$ python -q
>>> import numpy as np
>>> import numpy.linalg as la
>>> np.set_printoptions(suppress=True, linewidth=120)
>>> def rnd(a):
...     return np.round(a, 2) + 0
... 
>>> A = np.array([[3, 3, -1, -2, -3, 2, -1, 0, 2, -2, 1, -3, 3, 1, 3],
...     [-2, 1, -1, 1, 0, 0, 3, 3, 0, 1, -2, 1, -3, 0, 0],
...     [1, -3, 0, 2, 1, 0, -3, 3, 3, 3, -1, 2, -3, 3, 1],
...     [-3, 1, 2, 0, -3, 1, 0, -2, -2, -1, 3, -1, 3, 3, -1],
...     [0, 0, -3, 0, 3, -2, -3, -2, 1, 2, 2, -2, 3, 1, 2],
...     [1, -3, -2, 0, -3, 2, 0, 3, 1, -3, -1, 2, -2, 0, 1],
...     [1, -1, 2, -1, -1, 0, -1, 1, -3, -2, -1, 3, 1, 0, -3],
...     [1, 2, 1, -2, 0, 0, -3, -1, -3, 2, -1, -1, -1, -2, 1]])
>>> A[:, 7] = 5 * A[:, 12]
>>> print(A)
[[  3   3  -1  -2  -3   2  -1  15   2  -2   1  -3   3   1   3]
 [ -2   1  -1   1   0   0   3 -15   0   1  -2   1  -3   0   0]
 [  1  -3   0   2   1   0  -3 -15   3   3  -1   2  -3   3   1]
 [ -3   1   2   0  -3   1   0  15  -2  -1   3  -1   3   3  -1]
 [  0   0  -3   0   3  -2  -3  15   1   2   2  -2   3   1   2]
 [  1  -3  -2   0  -3   2   0 -10   1  -3  -1   2  -2   0   1]
 [  1  -1   2  -1  -1   0  -1   5  -3  -2  -1   3   1   0  -3]
 [  1   2   1  -2   0   0  -3  -5  -3   2  -1  -1  -1  -2   1]]
>>> W1 = np.array([[0, 1, 1],
...     [2, 0, 0],
...     [2, 1, 1],
...     [2, 1, 2],
...     [0, 0, 2],
...     [0, 2, 1],
...     [2, 1, 0],
...     [0, 2, 2],
...     [2, 2, 1],
...     [2, 1, 0],
...     [1, 2, 2],
...     [0, 2, 2],
...     [2, 0, 0],
...     [2, 2, 2],
...     [1, 0, 2]])
>>> beta = np.array([0, 3, -1])
>>> act = np.maximum(A @ W1 + beta, 0)
>>> print(la.matrix_rank(act))
3
>>> W2 = np.array([[2, 0], [2, 1], [0, -1]])
>>> print(act @ W2)
[[ 92   7]
 [  4   0]
 [  8   0]
 [106  10]
 [ 70  -8]
 [  0   0]
 [ 20   7]
 [  0   0]]
